$ python3 -q
>>> import numpy as np
>>> import numpy.linalg as la
>>> np.set_printoptions(precision=2, suppress=True, linewidth=160, sign=" ")
>>> feats = np.load("data.npy")
>>> feats
array([[ 82,  14,  -5,  11, -31],
       [ 14,  80,  13, -22,  44],
       [ -5,  13,  79,  14,  27],
       [ 11, -22,  14,  75,  14],
       [-31,  44,  27,  14,  68]])
>>> rng = np.random.default_rng(114)
>>> lab = rng.permutation(5)
>>> lab
array([ 1,  4,  3,  2,  0])
>>> M2 = feats[lab][:, lab]
>>> np.trace(M2)
np.int64(384)
>>> M2
array([[ 80,  44, -22,  13,  14],
       [ 44,  68,  14,  27, -31],
       [-22,  14,  75,  14,  11],
       [ 13,  27,  14,  79,  -5],
       [ 14, -31,  11,  -5,  82]])
>>> O = M2.astype(float).copy()
>>> for j in range(5):
...     O[:, j] -= O[:, :j] @ (O[:, :j].T @ O[:, j])
...     O[:, j] /= la.norm(O[:, j])
... 
>>> np.round(O.T @ O, 2) + 0
array([[ 1.,  0.,  0.,  0.,  0.],
       [ 0.,  1.,  0.,  0.,  0.],
       [ 0.,  0.,  1.,  0.,  0.],
       [ 0.,  0.,  0.,  1.,  0.],
       [ 0.,  0.,  0.,  0.,  1.]])
>>> O, _ = la.qr(np.array([[0.3, 0.6, 1.1], [0.5, -0.4, -0.5], [-0.7, 1.2, 1.0]]))
>>> evecs, _ = la.qr(np.array([[-1.1, 1.3, -0.8, 0.6, -1.7, 0.3, -0.6],
...     [-0.1, 0.5, 1.5, 0.7, 1.0, 0.8, 0.8],
...     [-3.0, -1.1, -0.1, 0.6, 0.0, 0.4, 0.0],
...     [0.6, -1.2, -1.1, 0.1, 1.2, -0.5, -0.7],
...     [-0.6, -2.0, -0.9, -0.1, 0.9, -1.2, 2.4],
...     [1.4, 0.9, 0.0, -0.2, -0.7, 0.5, -1.1],
...     [-0.1, -1.2, -0.4, 1.2, 0.6, 0.1, 0.4]]))
>>> sv = 20 * 0.7 ** np.arange(3)
>>> E = O[:, :3] * sv @ evecs[:3]
>>> E
array([[  4.45,   1.05, -12.  ,  -2.96,  -4.54,   1.4 ,   3.23],
       [ -3.46,   6.03,  -8.68,   3.57,   1.63,  -7.03,  -0.68],
       [ -8.53,  -8.67,   4.78,  -7.75,  -4.94,   2.71,   5.83]])
>>> M2 = E / la.norm(E, axis=1, keepdims=True)
>>> C2 = M2 @ M2.T
>>> (np.abs(C2) > 0.9).astype(int)
array([[ 1,  0,  0],
       [ 0,  1,  0],
       [ 0,  0,  1]])
